$ python3 -q
>>> import numpy as np
>>> from numpy import linalg as LA
>>> np.set_printoptions(precision=2, suppress=True, linewidth=120, floatmode="fixed")
>>> def rnd(a):
...     return np.round(a, 2) + 0
... 
>>> E = np.load("layer12.npy")
>>> print(E)
[[ 3  5  9 -8 -1 -5]
 [-5  3  5  9 -8 -1]
 [-1 -5  3  5  9 -8]
 [-8 -1 -5  3  5  9]
 [ 9 -8 -1 -5  3  5]
 [ 5  9 -8 -1 -5  3]]
>>> B = E / LA.norm(E, axis=1, keepdims=True)
>>> G = B @ B.T
>>> (np.abs(G) > 0.9).astype(int)
array([[1, 0, 0, 0, 0, 0],
       [0, 1, 0, 0, 0, 0],
       [0, 0, 1, 0, 0, 0],
       [0, 0, 0, 1, 0, 0],
       [0, 0, 0, 0, 1, 0],
       [0, 0, 0, 0, 0, 1]])
>>> np.argwhere(np.triu(np.abs(G) > 0.95, 1))
array([], shape=(0, 2), dtype=int64)
>>> rnd(G[5])
array([-0.07, -0.05, -0.72, -0.05, -0.07,  1.00])
>>> B = np.array([[5, -2, 7],
...     [5, -9, 8],
...     [-8, -4, -3],
...     [4, -8, 0],
...     [-9, 0, 2],
...     [0, 9, -1]])
>>> LA.matrix_rank(np.vstack([E, B.T]))
np.int64(6)
>>> LA.matrix_rank(E @ B)
np.int64(3)
>>> print(B.T @ E.T)
[[ -55   58 -115  -38  -34  175]
 [ -68 -118  -77  102  143  -24]
 [  37  -41  -30  -48    3  118]]
>>> np.vstack([E, B.T]).shape
(9, 6)
>>> np.einsum("ik,kj->ij", E, B)
array([[ -55,  -68,   37],
       [  58, -118,  -41],
       [-115,  -77,  -30],
       [ -38,  102,  -48],
       [ -34,  143,    3],
       [ 175,  -24,  118]])
>>> np.einsum("ij->j", E)
array([3, 3, 3, 3, 3, 3])
>>> E @ B
array([[ -55,  -68,   37],
       [  58, -118,  -41],
       [-115,  -77,  -30],
       [ -38,  102,  -48],
       [ -34,  143,    3],
       [ 175,  -24,  118]])
>>> B @ E
Traceback (most recent call last):
  File "<python-input-19>", line 1, in <module>
    B @ E
    ~~^~~
ValueError: matmul: Input operand 1 has a mismatch in its core dimension 0, with gufunc signature (n?,k),(k,m?)->(n?,m?) (size 6 is different from 3)
>>> np.einsum("ik,kj->ji", E, B)
array([[ -55,   58, -115,  -38,  -34,  175],
       [ -68, -118,  -77,  102,  143,  -24],
       [  37,  -41,  -30,  -48,    3,  118]])
>>> data = np.loadtxt("arr.csv", delimiter=",")
>>> data
array([[ 0.90, -1.20, -2.40,  1.80, -0.90],
       [ 2.90,  1.50,  1.20, -0.40,  0.60],
       [ 1.10,  1.10,  0.90,  0.50,  1.40],
       [-0.60,  1.10,  0.40,  1.40,  0.80],
       [ 0.70,  1.20, -2.40,  0.80, -0.90],
       [ 0.90,  0.70,  1.30,  2.70, -0.30],
       [ 1.40, -1.60,  1.00,  1.20, -0.80],
       [-1.40,  1.00,  2.50, -1.60,  1.60],
       [-0.10, -2.20,  1.20,  0.20, -0.60],
       [ 2.30, -1.10, -1.00,  0.00, -1.60],
       [-1.30, -1.30, -1.00,  0.90, -1.20],
       [ 0.50, -0.80,  1.10, -0.70, -2.00],
       [ 0.20,  1.00, -1.10, -2.10, -0.90],
       [-0.50,  0.70,  0.10, -0.20,  0.30],
       [ 0.50,  0.70, -0.10,  1.30,  0.50],
       [-0.50, -1.30, -1.20,  1.40, -1.30],
       [-1.20, -0.70, -1.40,  0.80, -0.40],
       [ 0.10,  0.60, -0.30, -0.20,  0.70],
       [-0.70,  0.30,  0.40, -0.50, -0.10],
       [-0.30,  1.90,  2.00, -0.50, -0.30],
       [-7.50,  0.00,  4.20,  0.90, -2.70]])
>>> G = np.cov(data, rowvar=False)
>>> np.argwhere(np.triu(np.abs(np.corrcoef(data.T)) > 0.8, 1))
array([], shape=(0, 2), dtype=int64)
>>> rnd(np.corrcoef(data.T))
array([[ 1.00,  0.04, -0.47, -0.02,  0.34],
       [ 0.04,  1.00,  0.23, -0.29,  0.55],
       [-0.47,  0.23,  1.00, -0.17,  0.06],
       [-0.02, -0.29, -0.17,  1.00, -0.16],
       [ 0.34,  0.55,  0.06, -0.16,  1.00]])
>>> print(rnd(LA.eigvalsh(G)[::-1]))
[5.17 2.69 1.20 1.10 0.48]
>>> print(np.median(data, axis=0))
[ 0.10  0.60  0.40  0.50 -0.40]
>>> rnd(np.corrcoef(data[:, 0], data[:, 4])[0, 1])
np.float64(0.34)
>>> print(rnd(G))
[[ 4.10  0.09 -1.54 -0.06  0.76]
 [ 0.09  1.40  0.43 -0.40  0.71]
 [-1.54  0.43  2.63 -0.32  0.11]
 [-0.06 -0.40 -0.32  1.31 -0.20]
 [ 0.76  0.71  0.11 -0.20  1.20]]
>>> w, evecs = LA.eigh(G)
>>> print(rnd(w.sum()), rnd(np.trace(G)))
10.64 10.64
>>> rnd(LA.svd(G, compute_uv=False))
array([5.17, 2.69, 1.20, 1.10, 0.48])
>>> print((w > 1e-8).sum(), (w < -1e-8).sum())
5 0
>>> B = np.c_[data[:, :2] @ np.array([[-3, 5], [-3, -5]]), np.array([0, -1, -1, 0, 0, -2, -1, 0, -1, 1, 0, 2, 0, 0, 1, 1, -2, 0, 1, 1, 0])]
>>> rnd(B)
array([[  0.90,  10.50,   0.00],
       [-13.20,   7.00,  -1.00],
       [ -6.60,   0.00,  -1.00],
       [ -1.50,  -8.50,   0.00],
       [ -5.70,  -2.50,   0.00],
       [ -4.80,   1.00,  -2.00],
       [  0.60,  15.00,  -1.00],
       [  1.20, -12.00,   0.00],
       [  6.90,  10.50,  -1.00],
       [ -3.60,  17.00,   1.00],
       [  7.80,   0.00,   0.00],
       [  0.90,   6.50,   2.00],
       [ -3.60,  -4.00,   0.00],
       [ -0.60,  -6.00,   0.00],
       [ -3.60,  -1.00,   1.00],
       [  5.40,   4.00,   1.00],
       [  5.70,  -2.50,  -2.00],
       [ -2.10,  -2.50,   0.00],
       [  1.20,  -5.00,   1.00],
       [ -4.80, -11.00,   1.00],
       [ 22.50, -37.50,   0.00]])
>>> rnd(LA.lstsq(data, B[:, 0])[0])
array([-3.00, -3.00,  0.00,  0.00,  0.00])
>>> rnd(LA.norm(LA.qr(data)[0].T @ B, axis=0) ** 2 / ((B ** 2).sum(axis=0) + 1e-12))
array([1.00, 1.00, 0.25])
>>> P = data @ LA.solve(data.T @ data, data.T)
>>> np.allclose(P @ P, P)
True
>>> rnd(np.diag(P))
array([0.21, 0.29, 0.14, 0.17, 0.37, 0.43, 0.27, 0.27, 0.28, 0.25, 0.12, 0.32, 0.36, 0.02, 0.11, 0.13, 0.12, 0.03,
       0.02, 0.25, 0.85])
>>> print(np.trace(P))
5.0
>>> LA.matrix_rank(np.eye(21) - P)
np.int64(16)
>>> rnd(P @ data[:, 1])
array([-1.20,  1.50,  1.10,  1.10,  1.20,  0.70, -1.60,  1.00, -2.20, -1.10, -1.30, -0.80,  1.00,  0.70,  0.70, -1.30,
       -0.70,  0.60,  0.30,  1.90,  0.00])
